$ python3 -q
>>> import numpy as np
>>> np.set_printoptions(suppress=True, linewidth=100)
>>> X = np.loadtxt("x.csv", delimiter=",")
>>> X
array([[-0.6, -0.2, -0.2,  1.6, -1.3,  0.3,  0.9,  2.4,  0.6,  1.2,  1.7],
       [ 0.4, -1.2, -0.6, -1.7,  1.8,  1. , -1.1,  0.2,  0.4,  0.3, -0.1],
       [-0.1,  2.8,  1.3, -1.1, -0.5, -0.9,  1.7,  0.3, -1.7,  0.2, -1.6],
       [ 0.5, -0.4,  0.1,  0.7, -1. , -1. ,  1.4, -0.8,  0.4, -3. , -0.7],
       [-1.1,  1.3, -0.1, -1. ,  0.5, -0.7,  0.2,  1.3, -1.8,  0.4, -2.5],
       [ 0.9, -0.1,  1.1,  0.8,  1.2, -1.1,  0.4, -0.7,  2.2, -0.5,  0.3],
       [-0.6, -0.4, -0.8, -1. ,  1. ,  0.3, -0.2, -0.6, -0.7,  1.2, -0.2]])
>>> x = np.array([1, 2, 1, 1, 2, 0, 1, 1, 1, 0, 1])
>>> X * x
array([[-0.6, -0.4, -0.2,  1.6, -2.6,  0. ,  0.9,  2.4,  0.6,  0. ,  1.7],
       [ 0.4, -2.4, -0.6, -1.7,  3.6,  0. , -1.1,  0.2,  0.4,  0. , -0.1],
       [-0.1,  5.6,  1.3, -1.1, -1. , -0. ,  1.7,  0.3, -1.7,  0. , -1.6],
       [ 0.5, -0.8,  0.1,  0.7, -2. , -0. ,  1.4, -0.8,  0.4, -0. , -0.7],
       [-1.1,  2.6, -0.1, -1. ,  1. , -0. ,  0.2,  1.3, -1.8,  0. , -2.5],
       [ 0.9, -0.2,  1.1,  0.8,  2.4, -0. ,  0.4, -0.7,  2.2, -0. ,  0.3],
       [-0.6, -0.8, -0.8, -1. ,  2. ,  0. , -0.2, -0.6, -0.7,  0. , -0.2]])
>>> np.round(np.einsum("ij,j->i", X, x), 3)
array([ 3.4, -1.3,  3.4, -1.2, -1.4,  7.2, -2.9])
>>> np.round(X @ x, 3)
array([ 3.4, -1.3,  3.4, -1.2, -1.4,  7.2, -2.9])
>>> np.round(X @ np.ones(11), 3)
array([ 6.4, -0.6,  0.4, -3.8, -3.5,  4.5, -2. ])
